% python3 -q
>>> import numpy as np
>>> np.set_printoptions(precision=1, suppress=True, linewidth=100)
>>> feats = np.loadtxt("test19.csv", delimiter=",")
>>> feats
array([[ 13.,  -2.,   2.,   2.],
       [  3., -10.,   1.,   2.],
       [  1.,  -3.,  19.,  -1.],
       [ -3.,  -3.,  -1., -12.]])
>>> feats.ravel(order="F")
array([ 13.,   3.,   1.,  -3.,  -2., -10.,  -3.,  -3.,   2.,   1.,  19.,  -1.,   2.,   2.,  -1.,
       -12.])
>>> T = feats.reshape(4, 2, -1)
>>> np.swapaxes(T, 1, 2)[3]
array([[ -3.,  -1.],
       [ -3., -12.]])
>>> T.transpose(1, 0, 2)
array([[[ 13.,  -2.],
        [  3., -10.],
        [  1.,  -3.],
        [ -3.,  -3.]],

       [[  2.,   2.],
        [  1.,   2.],
        [ 19.,  -1.],
        [ -1., -12.]]])
>>> T.sum(axis=1)
array([[ 15.,   0.],
       [  4.,  -8.],
       [ 20.,  -4.],
       [ -4., -15.]])
>>> T[:, 0]
array([[ 13.,  -2.],
       [  3., -10.],
       [  1.,  -3.],
       [ -3.,  -3.]])
>>> vec = np.array([-4, -5, 4, -5])
>>> rhs = feats @ vec
>>> rhs
array([-44.,  32.,  92.,  83.])
>>> np.round(np.linalg.solve(feats.T, feats[1]), 1) + 0
array([0., 1., 0., 0.])
>>> np.linalg.solve(feats, rhs)
array([-4., -5.,  4., -5.])
>>> rng = np.random.default_rng(662988)
>>> lab = rng.permutation(4)
>>> lab
array([3, 2, 0, 1])
>>> out = feats[lab][:, lab]
>>> np.allclose(out, feats)
False
>>> q, vecs = np.linalg.qr(feats[:, :1])[0], np.linalg.qr(feats[:, 1:])[0]
>>> sigma = np.linalg.svd(q.T @ vecs, compute_uv=False)
>>> sigma
array([0.6])
>>> np.degrees(np.arccos(sigma.clip(0, 1)))
array([56.6])
>>> out = np.array([[-1, 2, 1, -3, 3],
...     [1, 1, 2, -1, 2],
...     [-1, -1, 3, 2, -2],
...     [-2, -3, -3, 2, 1],
...     [-1, -1, -3, 1, -3]])
>>> K = np.triu(out)
>>> K
array([[-1,  2,  1, -3,  3],
       [ 0,  1,  2, -1,  2],
       [ 0,  0,  3,  2, -2],
       [ 0,  0,  0,  2,  1],
       [ 0,  0,  0,  0, -3]])
>>> out = K + rng.integers(-2, 3, (5, 3)) @ rng.integers(-2, 3, (3, 5))
>>> out
array([[ 2,  3, -2, -3,  6],
       [-3,  0,  5, -1, -1],
       [ 3,  4,  3,  8,  1],
       [ 4, -7, -5,  0, -6],
       [ 4,  5,  1, 10, -1]])
>>> np.round(np.linalg.svd(out - K, compute_uv=False), 1) + 0
array([16.4, 10.1,  6.7,  0. ,  0. ])
>>> np.abs(out - K).sum(axis=1)
array([10, 10, 16, 25, 22])
>>> np.linalg.matrix_rank(out - K, tol=1e-8)
np.int64(3)
